$ python -q
>>> import numpy as np
>>> import numpy.linalg as la
>>> np.set_printoptions(precision=2, suppress=True, linewidth=200)
>>> rnd = lambda a: np.round(a, 2) + 0
>>> arr = np.loadtxt("w.csv", delimiter=",")
>>> arr
array([[-2.,  2.,  0.],
       [ 1., -9.,  2.],
       [ 0.,  2., -7.]])
>>> x = np.array([1, -1, 1])
>>> rhs = arr @ x
>>> beta, lr = np.zeros(3), 1 / la.norm(arr, 2) ** 2
>>> for i in range(6):
...     beta -= lr * arr.T @ (arr @ beta - rhs)
...     if i % 2 == 0: print(i, round(la.norm(arr @ beta - rhs), 2))
... 
0 1.73
2 1.44
4 1.31
>>> rnd(la.cond(arr))
np.float64(6.21)
>>> rnd(beta)
array([ 0.27, -1.14,  0.93])
>>> f, r1 = arr[2], arr[0]
>>> f @ f
np.float64(53.0)
>>> p = (f @ r1) / (f @ f) * f
>>> rnd(r1 - p)
array([-2.  ,  1.85,  0.53])
>>> rnd(la.norm(f + r1) ** 2 + la.norm(f - r1) ** 2)
np.float64(122.0)
>>> np.outer(f, r1)
array([[ -0.,   0.,   0.],
       [ -4.,   4.,   0.],
       [ 14., -14.,  -0.]])
>>> K = np.load("arr.npy")
>>> K
array([[5., 4., 4.],
       [4., 5., 4.],
       [4., 4., 5.]])
>>> # symmetric, so the eigenvalues are real
>>> (K - K.T) / 2
array([[0., 0., 0.],
       [0., 0., 0.],
       [0., 0., 0.]])
>>> np.allclose(K, K.T)
True
>>> rnd(la.det(K))
np.float64(13.0)
>>> K @ K
array([[57., 56., 56.],
       [56., 57., 56.],
       [56., 56., 57.]])
>>> K @ (-1.0) ** np.arange(3)
array([5., 3., 5.])
>>> K @ np.ones(3)
array([13., 13., 13.])
>>> np.sort(np.abs(np.fft.fft(K[0]))), rnd(np.sort(la.svd(K, compute_uv=False)))
(array([ 1.,  1., 13.]), array([ 1.,  1., 13.]))
>>> np.fft.fft(K[0])
array([13.+0.j,  1.+0.j,  1.+0.j])
>>> ev, evecs = la.eigvalsh(K)
Traceback (most recent call last):
  File "<python-input-29>", line 1, in <module>
    ev, evecs = la.eigvalsh(K)
    ^^^^^^^^^
ValueError: too many values to unpack (expected 2)
>>> ev, evecs = la.eigh(K)
>>> rnd(ev)
array([ 1.,  1., 13.])
>>> rnd(evecs @ np.diag(ev) @ evecs.T)
array([[5., 4., 4.],
       [4., 5., 4.],
       [4., 4., 5.]])
>>> (ev > 1e-8).sum(), (ev < -1e-8).sum()
(np.int64(3), np.int64(0))
>>> np.abs(evecs[:, -1]).round(6).argmax()
np.int64(0)
>>> L = la.cholesky(K)
>>> rnd(L @ L.T)
array([[5., 4., 4.],
       [4., 5., 4.],
       [4., 4., 5.]])
>>> la.eigvalsh(K).min() > 0
np.True_
>>> C = np.array([[-1, 0, -2]])
>>> rng = np.random.default_rng(68738)
>>> m1 = rng.normal(size=(25, 1)) @ C + np.array([3, 7, 7])
>>> rnd(m1)
array([[4.03, 7.  , 9.06],
       [2.96, 7.  , 6.92],
       [3.07, 7.  , 7.15],
       [1.06, 7.  , 3.13],
       [3.9 , 7.  , 8.8 ],
       [4.1 , 7.  , 9.19],
       [2.94, 7.  , 6.87],
       [2.16, 7.  , 5.33],
       [4.05, 7.  , 9.09],
       [4.12, 7.  , 9.25],
       [2.89, 7.  , 6.79],
       [3.94, 7.  , 8.87],
       [2.11, 7.  , 5.21],
       [2.81, 7.  , 6.63],
       [2.81, 7.  , 6.62],
       [3.  , 7.  , 7.  ],
       [2.19, 7.  , 5.37],
       [1.96, 7.  , 4.91],
       [2.31, 7.  , 5.61],
       [1.92, 7.  , 4.85],
       [2.04, 7.  , 5.09],
       [3.7 , 7.  , 8.4 ],
       [2.06, 7.  , 5.12],
       [2.07, 7.  , 5.14],
       [3.81, 7.  , 8.61]])
>>> # looks like rank 2
>>> rnd(la.norm(m1, 2) / la.norm(m1))
np.float64(0.99)
>>> np.argsort(-la.norm(m1, axis=0).round(6), kind="stable")[:3]
array([1, 2, 0])
>>> left, s, vt = la.svd(m1)
>>> rnd(s)
array([51.23,  6.58,  0.  ])
>>> np.argmax(s[:-1] / (s[1:] + 1e-6)) + 1
np.int64(2)
>>> A2 = left[:, :2] @ np.diag(s[:2]) @ vt[:2]
>>> la.matrix_rank(m1, rtol=0.05)
np.int64(2)
>>> w1 = np.array([[0, 3, 0, 2, -2, 1], [-3, -3, 2, -3, -1, 3], [-2, -2, 0, -3, 2, 3]])
>>> beta = np.array([2, 1, 2, 0, 1, 0])
>>> act = np.maximum(m1 @ w1 + beta, 0)
>>> (act > 0).astype(int)
array([[0, 0, 1, 0, 1, 1],
       [0, 0, 1, 0, 1, 1],
       [0, 0, 1, 0, 1, 1],
       [0, 0, 1, 0, 0, 1],
       [0, 0, 1, 0, 1, 1],
       [0, 0, 1, 0, 1, 1],
       [0, 0, 1, 0, 1, 1],
       [0, 0, 1, 0, 1, 1],
       [0, 0, 1, 0, 1, 1],
       [0, 0, 1, 0, 1, 1],
       [0, 0, 1, 0, 1, 1],
       [0, 0, 1, 0, 1, 1],
       [0, 0, 1, 0, 1, 1],
       [0, 0, 1, 0, 1, 1],
       [0, 0, 1, 0, 1, 1],
       [0, 0, 1, 0, 1, 1],
       [0, 0, 1, 0, 1, 1],
       [0, 0, 1, 0, 0, 1],
       [0, 0, 1, 0, 1, 1],
       [0, 0, 1, 0, 0, 1],
       [0, 0, 1, 0, 1, 1],
       [0, 0, 1, 0, 1, 1],
       [0, 0, 1, 0, 1, 1],
       [0, 0, 1, 0, 1, 1],
       [0, 0, 1, 0, 1, 1]])
>>> (act > 0).mean(axis=0)
array([0.  , 0.  , 1.  , 0.  , 0.88, 1.  ])
>>> la.matrix_rank(act)
np.int64(3)
>>> C = np.array([[-5, 1, 1],
...     [5, -3, 1],
...     [0, 5, 2],
...     [4, -5, 5],
...     [-3, 5, -5],
...     [1, 1, 1]])
>>> w1 @ C
array([[ 30, -28,  24],
       [ -6,  29,  -9],
       [-15,  32, -26]])
>>> F = np.array([[0.3, 0.4, 1.6, 0.7],
...     [-2.1, -0.8, -2.3, 0.1],
...     [-2.24, -0.84, -2.26, 0.09],
...     [0.4, -1.0, 0.4, -0.7]])
>>> z = rng.permutation(4)
>>> z
array([3, 0, 1, 2])
>>> A2 = F[z][:, z]
>>> np.trace(A2)
np.float64(-3.46)
>>> np.allclose(A2, F)
False
>>> np.diag(A2)
array([-0.7 ,  0.3 , -0.8 , -2.26])
>>> z = rng.permutation(4)
>>> A2 = F[:, z] * rng.choice([-1, 1], 4)
>>> A2
array([[ 1.6 , -0.7 ,  0.4 ,  0.3 ],
       [-2.3 , -0.1 , -0.8 , -2.1 ],
       [-2.26, -0.09, -0.84, -2.24],
       [ 0.4 ,  0.7 , -1.  ,  0.4 ]])
>>> left, _, vt = la.svd(F.T @ A2)
>>> z
array([2, 3, 1, 0])
>>> rnd(left @ vt)
array([[ 0.,  0.,  0.,  1.],
       [ 0.,  0.,  1.,  0.],
       [ 1.,  0.,  0.,  0.],
       [ 0., -1.,  0.,  0.]])
>>> la.cond(F) > 100
np.False_
>>> [round(float(x), 2) for x in la.svd(F, compute_uv=False)[:3]]
[4.83, 1.45, 0.92]
>>> la.matrix_rank(F, rtol=0.1)
np.int64(3)
>>> theta = np.radians(44)
>>> r_ = np.eye(4)
>>> r_[1, 1] = r_[2, 2] = np.cos(theta)
>>> r_[1, 2], r_[2, 1] = -np.sin(theta), np.sin(theta)
>>> rnd(r_)
array([[ 1.  ,  0.  ,  0.  ,  0.  ],
       [ 0.  ,  0.72, -0.69,  0.  ],
       [ 0.  ,  0.69,  0.72,  0.  ],
       [ 0.  ,  0.  ,  0.  ,  1.  ]])
>>> A2 = F @ r_.T
>>> rnd(la.svd(F, compute_uv=False)), rnd(la.svd(A2, compute_uv=False))
(array([4.83, 1.45, 0.92, 0.05]), array([4.83, 1.45, 0.92, 0.05]))
>>> np.allclose(F @ F.T, A2 @ A2.T)
True
>>> rnd(la.det(r_)), rnd(np.trace(r_))
(np.float64(1.0), np.float64(3.44))
>>> rnd(np.poly(F))
array([1.  , 3.46, 5.1 , 0.52, 0.33])
>>> rnd(la.det(2 * F)), rnd(la.det(F))
(np.float64(5.27), np.float64(0.33))
>>> rnd(la.det(F[::-1]))
np.float64(0.33)
>>> np.einsum("ii->", F)
np.float64(-3.46)
>>> rnd(la.eigvals(F).sum().real)
np.float64(-3.46)
>>> data = np.loadtxt("layer0.csv", delimiter=",")
>>> data
array([[ 9.,  6., -2.,  4.],
       [ 6., 14., -3.,  6.],
       [-2., -3.,  6., -2.],
       [ 4.,  6., -2.,  9.]])
>>> ev, evecs = la.eigh(data)
>>> x = np.array([3, 3, 3, 0])
>>> rnd(x @ data @ x / (x @ x)), rnd(ev[0]), ev[-1]
(np.float64(10.33), np.float64(5.0), np.float64(23.0))
>>> rnd(evecs * np.sqrt(ev) @ evecs.T)
array([[ 2.8 ,  0.85, -0.28,  0.57],
       [ 0.85,  3.52, -0.43,  0.85],
       [-0.28, -0.43,  2.38, -0.28],
       [ 0.57,  0.85, -0.28,  2.8 ]])
>>> np.abs(data).sum(axis=1).max(), np.abs(ev).max()
(np.float64(29.0), np.float64(23.0))
>>> rnd(evecs * np.maximum(ev, 0) @ evecs.T)
array([[ 9.,  6., -2.,  4.],
       [ 6., 14., -3.,  6.],
       [-2., -3.,  6., -2.],
       [ 4.,  6., -2.,  9.]])
>>> x @ data @ x
np.float64(279.0)
>>> A2 = np.array([[0, 3], [7, 1]])
>>> W0 = np.tile(A2, (2, 2))
>>> W0
array([[0, 3, 0, 3],
       [7, 1, 7, 1],
       [0, 3, 0, 3],
       [7, 1, 7, 1]])
>>> # null space of dimension 2
>>> x = np.array([-3, -2, -3, -2])
>>> h1 = np.maximum(W0 @ x, 0)
>>> np.maximum(W0 @ x, 0) - np.maximum(-W0 @ x, 0)
array([-12, -46, -12, -46])
>>> np.flatnonzero(h1 > 1e-9)
array([], dtype=int64)
>>> np.maximum(W0 @ (3 * x), 0)
array([0, 0, 0, 0])
>>> W0.T @ h1
array([0, 0, 0, 0])
